% ipython --no-banner

In [1]: import numpy as np

In [2]: np.set_printoptions(suppress=True, linewidth=200)

In [3]: tidy = lambda a: np.round(a, 1) + 0

In [4]: m1 = np.loadtxt("x.csv", delimiter=",")

In [5]: m1
Out[5]: 
array([[8., 5., 7.],
       [7., 8., 5.],
       [5., 7., 8.]])

In [6]: gram = m1.T @ m1

In [7]: np.allclose(gram, gram.T)
Out[7]: True

In [8]: gram
Out[8]: 
array([[138., 131., 131.],
       [131., 138., 131.],
       [131., 131., 138.]])

In [9]: (m1 @ m1.T).shape
Out[9]: (3, 3)

In [10]: np.linalg.matrix_rank(gram)
Out[10]: np.int64(3)

In [11]: x = np.array([0, 3, 2])

In [12]: a = np.maximum(m1 @ x, 0)

In [13]: m1 * (a > 1e-9)[:, None]
Out[13]: 
array([[8., 5., 7.],
       [7., 8., 5.],
       [5., 7., 8.]])

In [14]: np.tanh(m1 @ x)
Out[14]: array([1., 1., 1.])

In [15]: a
Out[15]: array([29., 34., 37.])

In [16]: x = np.array([2, 0, 0])

In [17]: m1 @ x
Out[17]: array([16., 14., 10.])

In [18]: print(np.einsum("ij,j->i", m1, x))
[16. 14. 10.]

In [19]: m1 @ np.ones(3)
Out[19]: array([20., 20., 20.])

In [20]: (m1 @ x).argmax()
Out[20]: np.int64(0)

In [21]: np.linalg.norm(m1 @ x) <= np.linalg.norm(m1, 2) * np.linalg.norm(x) + 1e-9
Out[21]: np.True_

In [22]: m1 * x
Out[22]: 
array([[16.,  0.,  0.],
       [14.,  0.,  0.],
       [10.,  0.,  0.]])

In [23]: (m1 * x).sum(axis=1)
Out[23]: array([16., 14., 10.])

In [24]: m1 @ np.eye(3)[0]
Out[24]: array([8., 7., 5.])

In [25]: x = np.array([-1, 0, -1])

In [26]: y = m1 @ x

In [27]: print(y)
[-15. -12. -13.]

In [28]: print(tidy(np.linalg.solve(m1.T, m1[1])))
[0. 1. 0.]

In [29]: tidy(np.linalg.solve(m1, m1[:, 2]))
Out[29]: array([0., 0., 1.])

In [30]: print(tidy(np.linalg.solve(m1, y)))
[-1.  0. -1.]

In [31]: J = np.load("mat.npy")

In [32]: J
Out[32]: 
array([[ 0, -1,  2],
       [ 1,  0,  0],
       [-2,  0,  0]])

In [33]: rank = np.linalg.matrix_rank(J)

In [34]: print(rank)
2

In [35]: null = np.linalg.svd(J)[2][rank:].T

In [36]: print(null.shape)
(3, 1)

In [37]: [int(np.linalg.matrix_rank(J[:i])) for i in range(1, len(J) + 1)]
Out[37]: [1, 2, 2]

In [38]: print(null[:, 0] / null[np.abs(null[:, 0]).round(6).argmax(), 0])
[0.  1.  0.5]

In [39]: tidy(null @ null.T)
Out[39]: 
array([[0. , 0. , 0. ],
       [0. , 0.8, 0.4],
       [0. , 0.4, 0.2]])

In [40]: print([int(np.linalg.matrix_rank(J[:, :j + 1])) for j in range(3)])
[1, 2, 2]

In [41]: np.linalg.matrix_rank(J.T @ J), np.linalg.matrix_rank(J @ J.T)
Out[41]: (np.int64(2), np.int64(2))

In [42]: [int(np.linalg.matrix_rank(np.delete(J, i, axis=0))) for i in range(3)]
Out[42]: [1, 2, 2]

In [43]: U, s, vt = np.linalg.svd(J)

In [44]: tidy(s)
Out[44]: array([2.2, 2.2, 0. ])

In [45]: other = U[:, :2] @ np.diag(s[:2]) @ vt[:2]

In [46]: tidy(np.linalg.norm(J - other, 2)), tidy(s[2])
Out[46]: (np.float64(0.0), np.float64(0.0))

In [47]: U, s, vt = np.linalg.svd(J)

In [48]: evecs = vt[:(s > 1e-8).sum()]

In [49]: rng = np.random.default_rng(80)

In [50]: x = J[0] + 3 * J[2] + rng.integers(2) * np.eye(3)[0]

In [51]: x
Out[51]: array([-5., -1.,  2.])

In [52]: np.linalg.matrix_rank(np.vstack([J, x]))
Out[52]: np.int64(2)

In [53]: tidy(np.diag(evecs.T @ evecs))
Out[53]: array([1. , 0.2, 0.8])

In [54]: data = np.loadtxt("test18.csv", delimiter=",")

In [55]: print(data)
[[ 1. -2.  4.]
 [ 1. -1.  1.]
 [ 1.  0.  0.]]

In [56]: f = np.array([-5, 4, -1])

In [57]: other = data + np.outer(f, np.eye(3)[2])

In [58]: other
Out[58]: 
array([[ 1., -2., -1.],
       [ 1., -1.,  5.],
       [ 1.,  0., -1.]])

In [59]: np.linalg.matrix_rank(np.linalg.inv(other) - np.linalg.inv(data), tol=1e-8)
Out[59]: np.int64(1)

In [60]: tidy(np.linalg.det(other) / np.linalg.det(data)), tidy(1 + np.linalg.solve(data, f)[2])
Out[60]: (np.float64(-6.0), np.float64(-6.0))

In [61]: np.linalg.matrix_rank(other - data)
Out[61]: np.int64(1)

In [62]: W1 = np.array([[3, 0, 3], [3, 0, 1], [3, -3, -2]])

In [63]: coef = np.array([3, 2, 0])

In [64]: act = np.maximum(data @ W1 + coef, 0)

In [65]: np.linalg.matrix_rank(act)
Out[65]: np.int64(2)

In [66]: act
Out[66]: 
array([[12.,  0.,  0.],
       [ 6.,  0.,  0.],
       [ 6.,  2.,  3.]])

In [67]: print(tidy((act > 0).mean(axis=0)))
[1.  0.3 0.3]

In [68]: cent = np.array([[1, 4, -6], [0, -7, -8], [-4, 4, -9]])

In [69]: print((act @ cent).round(6).argmax(axis=1))
[1 1 1]

In [70]: act @ cent
Out[70]: 
array([[ 12.,  48., -72.],
       [  6.,  24., -36.],
       [ -6.,  22., -79.]])

In [71]: arr = np.load("arr.npy")

In [72]: print(arr)
[[-19.   19.1  -9.2]
 [-19.8  20.4  -9.6]
 [-19.8  20.7 -11.7]
 [-18.3  22.2  -9.7]
 [-19.5  18.6  -9.7]
 [-21.1  19.1 -10.6]
 [-20.3  19.6  -8.9]
 [-19.5  17.8 -12. ]
 [-20.5  20.7 -11. ]
 [-20.3  19.6 -10.5]
 [-19.6  18.5  -9.2]
 [-20.5  18.6 -10.7]
 [-19.4  20.3  -8.1]
 [-19.6  21.4 -11.4]
 [-20.8  19.4  -9.8]]

In [73]: gram = np.cov(arr, rowvar=False)

In [74]: tidy(np.corrcoef(arr[:, 0], arr[:, 2])[0, 1])
Out[74]: np.float64(0.2)

In [75]: tidy(gram)
Out[75]: 
array([[0.5, 0.3, 0.2],
       [0.3, 1.4, 0. ],
       [0.2, 0. , 1.2]])

In [76]: tidy(np.polyfit(arr[:, 0], arr[:, 2], 1))
Out[76]: array([ 0.3, -3.3])

In [77]: A = np.load("out8.npy")

In [78]: print(A)
[[ 19.7   0.8  -3.6]
 [  4.6  11.7 -15.6]
 [-12.9   7.5  13.3]
 [ -9.9  12.3  12.2]
 [-19.5  -4.4  -0.4]
 [  2.4  11.7 -16.1]
 [  4.6  -2.8  19.3]
 [  9.4 -17.6   0.6]
 [-16.4  -9.    7. ]
 [  4.4  -7.4  18. ]
 [-12.8  -9.5  12.1]
 [-14.2  13.8   3. ]
 [ 11.3 -11.1  12.2]
 [ 15.9   7.  -10. ]
 [  0.  -19.8  -2.9]
 [ -2.1  19.7  -2.9]
 [-10.8 -12.6 -11.2]]

In [79]: other = A + rng.integers(-2, 3, (17, 2)) @ rng.integers(-2, 3, (2, 3))

In [80]: tidy(other)
Out[80]: 
array([[ 15.7,  -0.2,  -4.6],
       [  6.6,  10.7, -16.6],
       [-12.9,   5.5,  11.3],
       [-11.9,  11.3,  11.2],
       [-21.5,  -5.4,  -1.4],
       [ -1.6,   8.7, -19.1],
       [  8.6,   0.2,  22.3],
       [  7.4, -17.6,   0.6],
       [-20.4, -10. ,   6. ],
       [  0.4, -11.4,  14. ],
       [-10.8,  -6.5,  15.1],
       [-16.2,  11.8,   1. ],
       [ 15.3,  -8.1,  15.2],
       [ 19.9,   8. ,  -9. ],
       [  4. , -16.8,   0.1],
       [ -4.1,  17.7,  -4.9],
       [ -8.8, -11.6, -10.2]])

In [81]: tidy(np.abs(other - A).sum(axis=1))
Out[81]: array([ 6.,  4.,  4.,  4.,  4., 10., 10.,  2.,  6., 12.,  8.,  6., 10.,  6., 10.,  6.,  4.])

In [82]: labels = A[:, 2] > np.median(A[:, 2])

In [83]: f = A[labels].mean(axis=0) - A[~labels].mean(axis=0)

In [84]: ((A - A.mean(axis=0)) @ f > 0).astype(int)
Out[84]: array([0, 0, 1, 1, 1, 0, 1, 0, 1, 1, 1, 1, 1, 0, 0, 0, 0])

In [85]: other = A / np.sqrt((A ** 2).mean(axis=1, keepdims=True))

In [86]: tidy(other[5])
Out[86]: array([ 0.2,  1. , -1.4])

In [87]: U, s, vt = np.linalg.svd(A, full_matrices=False)

In [88]: tidy(np.sqrt((s ** 2).sum())), tidy(np.linalg.norm(A))
Out[88]: (np.float64(82.5), np.float64(82.5))

In [89]: tidy(U.T @ A @ vt.T)
Out[89]: 
array([[54. ,  0. ,  0. ],
       [ 0. , 49.3,  0. ],
       [ 0. ,  0. , 38.3]])

In [90]: tidy(U.T @ U)
Out[90]: 
array([[1., 0., 0.],
       [0., 1., 0.],
       [0., 0., 1.]])

In [91]: tidy(s / s[0])
Out[91]: array([1. , 0.9, 0.7])

In [92]: tidy(vt @ vt.T)
Out[92]: 
array([[1., 0., 0.],
       [0., 1., 0.],
       [0., 0., 1.]])

In [93]: mat = np.load("m.npy")

In [94]: mat
Out[94]: 
array([[33, 18, 36, 33],
       [63, 35, 42, 49],
       [23, 12, 48, 35],
       [43, 24, 24, 31]])

In [95]: def softmax(z):
    ...:     e = np.exp(z - z.max(axis=-1, keepdims=True))
    ...:     return e / e.sum(axis=-1, keepdims=True)
    ...: 

In [96]: tidy(softmax(mat).sum(axis=1))
Out[96]: array([1., 1., 1., 1.])

In [97]: tidy(softmax(mat[1] + -3))
Out[97]: array([1., 0., 0., 0.])

In [98]: tidy(softmax(mat[1]))
Out[98]: array([1., 0., 0., 0.])

In [99]: tidy(softmax(10 * mat[1]))
Out[99]: array([1., 0., 0., 0.])

In [100]: S = mat @ mat.T / np.sqrt(4)

In [101]: softmax(S).round(6).argmax(axis=1)
Out[101]: array([1, 1, 1, 1])

In [102]: softmax(S)[1] @ mat
Out[102]: array([63., 35., 42., 49.])

In [103]: F = np.load("block11.npy")

In [104]: F
Out[104]: 
array([[ 1,  0,  0,  0],
       [ 2,  0,  1,  0],
       [ 0,  1, -1,  0],
       [ 1, -1,  2, -1]])

In [105]: W1 = np.array([[2, 1, 3, 2], [1, 2, 1, 3], [3, 0, 2, 0], [0, 2, 0, 3]])

In [106]: coef = np.array([5, 2, 4, 0])

In [107]: act = np.maximum(F @ W1 + coef, 0)

In [108]: tidy((act > 0).mean(axis=0))
Out[108]: array([1. , 0.8, 1. , 0.8])

In [109]: print(act)
[[ 7  3  7  2]
 [12  4 12  4]
 [ 3  4  3  3]
 [12  0 10  0]]

In [110]: np.linalg.matrix_rank(act)
Out[110]: np.int64(4)

In [111]: cent = np.array([[-4, -4], [2, -1], [0, 3], [-4, -3]])

In [112]: act @ cent
Out[112]: 
array([[-30, -16],
       [-56, -28],
       [-16, -16],
       [-48, -18]])

In [113]: W1 @ cent
Out[113]: 
array([[-14,  -6],
       [-12, -12],
       [-12,  -6],
       [ -8, -11]])
